$ ipython --no-banner

In [1]: import numpy as np

In [2]: from numpy import linalg as LA

In [3]: np.set_printoptions(suppress=True, linewidth=100)

In [4]: def tidy(a):
   ...:     return np.round(a, 1) + 0
   ...: 

In [5]: M = np.loadtxt("layer12.csv", delimiter=",")

In [6]: print(tidy(M))
[[ 0.9  0.3  0. ]
 [ 0.3  0.1 -0.1]
 [ 0.  -0.1  1. ]]

In [7]: rk = LA.matrix_rank(M)

In [8]: print(rk)
2

In [9]: null = LA.svd(M)[2][rk:].T

In [10]: LA.matrix_rank(M.T @ M), LA.matrix_rank(M @ M.T)
Out[10]: (np.int64(2), np.int64(2))

In [11]: [int(LA.matrix_rank(M[:i])) for i in range(1, len(M) + 1)]
Out[11]: [1, 2, 2]

In [12]: [int(LA.matrix_rank(np.delete(M, i, axis=0))) for i in range(3)]
Out[12]: [2, 2, 2]

In [13]: x0 = np.array([2, 3, 5])

In [14]: np.sign((M @ x0).round(6))
Out[14]: array([1., 1., 1.])

In [15]: print(tidy(M @ np.ones(3)))
[1.2 0.3 0.9]

In [16]: tidy(M * x0)
Out[16]: 
array([[ 1.8,  0.8,  0.1],
       [ 0.5,  0.3, -0.4],
       [ 0. , -0.2,  5. ]])

In [17]: tidy(M @ np.eye(3)[1])
Out[17]: array([ 0.3,  0.1, -0.1])

In [18]: tidy((M * x0).sum(axis=1))
Out[18]: array([2.8, 0.5, 4.8])

In [19]: print(tidy(M @ (2 * x0)))
[5.5 0.9 9.6]

In [20]: LA.norm(M @ x0) <= LA.norm(M, 2) * LA.norm(x0) + 1e-9
Out[20]: np.True_

In [21]: J = np.array([[-1, -1, 0, 0], [2, -1, 0, 0], [0, 0, -1, -1], [0, 0, 2, -1]])

In [22]: hat = np.triu(np.array([[0, 3, 0, 4], [5, -5, -1, -5], [-2, 5, -3, -1], [-5, -4, -4, 1]]), 1) + np.eye(4)

In [23]: M2 = hat @ J @ LA.inv(hat)

In [24]: tidy(LA.det(M2))
Out[24]: np.float64(9.0)

In [25]: print(M2)
[[   5.  -19.  -11. -130.]
 [   2.   -7.  -16.  -53.]
 [   0.    0.   -3.   -3.]
 [   0.    0.    2.    1.]]

In [26]: np.trace(M2), np.trace(J)
Out[26]: (np.float64(-4.0), np.int64(-4))

In [27]: tidy(np.poly(M2))
Out[27]: array([ 1.,  4., 10., 12.,  9.])

In [28]: (J + J.T) / 2
Out[28]: 
array([[-1. ,  0.5,  0. ,  0. ],
       [ 0.5, -1. ,  0. ,  0. ],
       [ 0. ,  0. , -1. ,  0.5],
       [ 0. ,  0. ,  0.5, -1. ]])

In [29]: (J - J.T) / 2
Out[29]: 
array([[ 0. , -1.5,  0. ,  0. ],
       [ 1.5,  0. ,  0. ,  0. ],
       [ 0. ,  0. ,  0. , -1.5],
       [ 0. ,  0. ,  1.5,  0. ]])

In [30]: print(tidy(np.abs(LA.eigvals(J)).max()))
1.7

In [31]: J @ J
Out[31]: 
array([[-1,  2,  0,  0],
       [-4, -1,  0,  0],
       [ 0,  0, -1,  2],
       [ 0,  0, -4, -1]])

In [32]: np.allclose(J @ J.T, J.T @ J)
Out[32]: False

In [33]: tidy(np.sort(np.abs(LA.eigvals(J))))
Out[33]: array([1.7, 1.7, 1.7, 1.7])

In [34]: x0 = np.array([4, -5, -5])

In [35]: tidy((x0 - M @ x0) @ (M @ x0))
Out[35]: np.float64(0.0)

In [36]: tidy(M @ x0)
Out[36]: array([ 2.2,  1. , -4.5])

In [37]: np.trace(M)
Out[37]: np.float64(2.0)

In [38]: E = np.arange(9).reshape(3, 3) + 2

In [39]: E
Out[39]: 
array([[ 2,  3,  4],
       [ 5,  6,  7],
       [ 8,  9, 10]])

In [40]: # looks like rank 2

In [41]: Uu, sig, Vt = LA.svd(M)

In [42]: evecs = Vt[:(sig > 1e-8).sum()]

In [43]: rng = np.random.default_rng(682)

In [44]: x0 = M[0] + -1 * M[1] + rng.integers(2) * np.eye(3)[0]

In [45]: tidy(x0)
Out[45]: array([1.6, 0.2, 0.1])

In [46]: tidy(LA.norm(x0 - evecs.T @ evecs @ x0))
Out[46]: np.float64(0.3)

In [47]: print(tidy(evecs.T @ evecs))
[[ 0.9  0.3  0. ]
 [ 0.3  0.1 -0.1]
 [ 0.  -0.1  1. ]]

In [48]: np.trace(E)
Out[48]: np.int64(18)

In [49]: E.inv()
Traceback (most recent call last):
  Cell In[49], line 1
    E.inv()
AttributeError: 'numpy.ndarray' object has no attribute 'inv'


In [50]: tidy(np.abs(LA.eigvals(E)).max())
Out[50]: np.float64(18.9)

In [51]: np.allclose(E @ E.T, E.T @ E)
Out[51]: False

In [52]: assert E == E.T
Traceback (most recent call last):
  Cell In[52], line 1
    assert E == E.T
ValueError: The truth value of an array with more than one element is ambiguous. Use a.any() or a.all()


In [53]: M2 = E / LA.norm(E, axis=1, keepdims=True)

In [54]: G = M2 @ M2.T

In [55]: (G - 2 * np.eye(3)).round(6).argmax(axis=1)
Out[55]: array([1, 2, 1])

In [56]: tidy(np.degrees(np.arccos(np.clip(G[0, 2], -1, 1))))
Out[56]: np.float64(10.0)

In [57]: [round(float(x), 1) for x in LA.svd(E, compute_uv=False)[:3]]
Out[57]: [19.6, 0.9, 0.0]

In [58]: LA.matrix_rank(E, rtol=0.1)
Out[58]: np.int64(1)

In [59]: np.einsum("ii->", E)
Out[59]: np.int64(18)

In [60]: tidy(LA.det(E.T))
Out[60]: np.float64(0.0)

In [61]: np.kron(np.eye(2, dtype=int), E)
Out[61]: 
array([[ 2,  3,  4,  0,  0,  0],
       [ 5,  6,  7,  0,  0,  0],
       [ 8,  9, 10,  0,  0,  0],
       [ 0,  0,  0,  2,  3,  4],
       [ 0,  0,  0,  5,  6,  7],
       [ 0,  0,  0,  8,  9, 10]])

In [62]: tidy(LA.eigvals(E).sum().real)
Out[62]: np.float64(18.0)

In [63]: M2 = np.array([[-5, 2, -5], [-4, -5, 8], [1, -6, 3]])

In [64]: W0 = M2 - M2.T

In [65]: W0
Out[65]: 
array([[  0,   6,  -6],
       [ -6,   0,  14],
       [  6, -14,   0]])

In [66]: # antisymmetric, zero diagonal

In [67]: x0 = np.array([2, 3, 2])

In [68]: a = np.maximum(W0 @ x0, 0)

In [69]: tidy(np.tanh(W0 @ x0))
Out[69]: array([ 1.,  1., -1.])

In [70]: np.maximum(W0 @ (3 * x0), 0)
Out[70]: array([18, 48,  0])

In [71]: W0.T @ a
Out[71]: array([-96,  36, 188])

In [72]: np.allclose(M[:-1].T @ LA.lstsq(M[:-1].T, M[-1])[0], M[-1])
Out[72]: True

In [73]: np.abs(np.diag(LA.qr(M)[1])) > 1e-9
Out[73]: array([ True,  True, False])

In [74]: print(np.unique(M.round(6), axis=0).shape)
(3, 3)

In [75]: tidy(np.trace(LA.pinv(M) @ M))
Out[75]: np.float64(2.0)
